In [1]: import numpy as np

In [2]: from numpy import linalg as LA

In [3]: np.set_printoptions(suppress=True, linewidth=100)

In [4]: F = np.loadtxt("run17.csv", delimiter=",")

In [5]: print(F)
[[ 0.2 -0.6 -2.1]
 [ 0.9  0.4 -0.6]
 [ 0.1  0.6  3.6]
 [ 0.  -1.1  2.1]
 [-0.7 -0.9 -6.6]]

In [6]: x = np.array([0, 0, -1])

In [7]: target = F @ x

In [8]: print(target)
[ 2.1  0.6 -3.6 -2.1  6.6]

In [9]: print(np.round(LA.solve(F.T @ F, F.T @ target), 2) + 0)
[ 0.  0. -1.]

In [10]: print(np.round(LA.pinv(F) @ F, 2) + 0)
[[1. 0. 0.]
 [0. 1. 0.]
 [0. 0. 1.]]

In [11]: rng = np.random.default_rng(28)

In [12]: target = target + 0.05 * rng.normal(size=5)

In [13]: print(target.round(2))
[ 2.04  0.61 -3.61 -2.13  6.61]

In [14]: c, *_ = LA.lstsq(F, target)

In [15]: print([round(float(LA.norm(LA.solve(F.T @ F + lam * np.eye(3), F.T @ target))), 2) for lam in (0, 1, 10, 100)])
[1.0, 0.98, 0.86, 0.4]

In [16]: print(c.round())
[-0.  0. -1.]

In [17]: print(c.round(2))
[-0.03  0.03 -1.  ]

In [18]: u, v = F[1], F[0]

In [19]: print(u @ v)
1.2

In [20]: p = (u @ v) / (u @ u) * u

In [21]: print(p.round(2))
[ 0.81  0.36 -0.54]

In [22]: print(round(float((v - p) @ u), 2))
-0.0

In [23]: print(np.round(np.outer(u, v), 2))
[[ 0.18 -0.54 -1.89]
 [ 0.08 -0.24 -0.84]
 [-0.12  0.36  1.26]]

In [24]: P = F @ LA.solve(F.T @ F, F.T)

In [25]: print(np.round(np.diag(P), 2))
[0.31 0.8  0.25 0.89 0.75]

In [26]: print(np.round((np.eye(5) - P) @ F, 2) + 0)
[[0. 0. 0.]
 [0. 0. 0.]
 [0. 0. 0.]
 [0. 0. 0.]
 [0. 0. 0.]]

In [27]: data = np.loadtxt("a.csv", delimiter=",")

In [28]: print(data)
[[ 0.  6.  4.  2.]
 [-6.  0.  3.  1.]
 [-4. -3.  0.  8.]
 [-2. -1. -8.  0.]]

In [29]: u, v = data[0], data[2]

In [30]: print(u @ v)
-2.0

In [31]: p = (u @ v) / (u @ u) * u

In [32]: print(np.round(v - p, 2))
[-4.   -2.79  0.14  8.07]

In [33]: print((v - p) @ u)
0.0

In [34]: print(np.outer(u, v))
[[ -0.  -0.   0.   0.]
 [-24. -18.   0.  48.]
 [-16. -12.   0.  32.]
 [ -8.  -6.   0.  16.]]

In [35]: C2 = data.T @ data

In [36]: print(np.trace(C2), (data ** 2).sum())
260.0 260.0

In [37]: print((data @ data.T).shape)
(4, 4)

In [38]: print(LA.matrix_rank(C2))
4

In [39]: print(np.allclose(C2, C2.T))
True

In [40]: print(np.round(LA.svd(data, compute_uv=False) ** 2, 2))
[106.53 106.53  23.47  23.47]

In [41]: print(np.diag(C2))
[56. 46. 89. 69.]

In [42]: print(C2)
[[ 56.  14.  -2. -38.]
 [ 14.  46.  32. -12.]
 [ -2.  32.  89.  11.]
 [-38. -12.  11.  69.]]
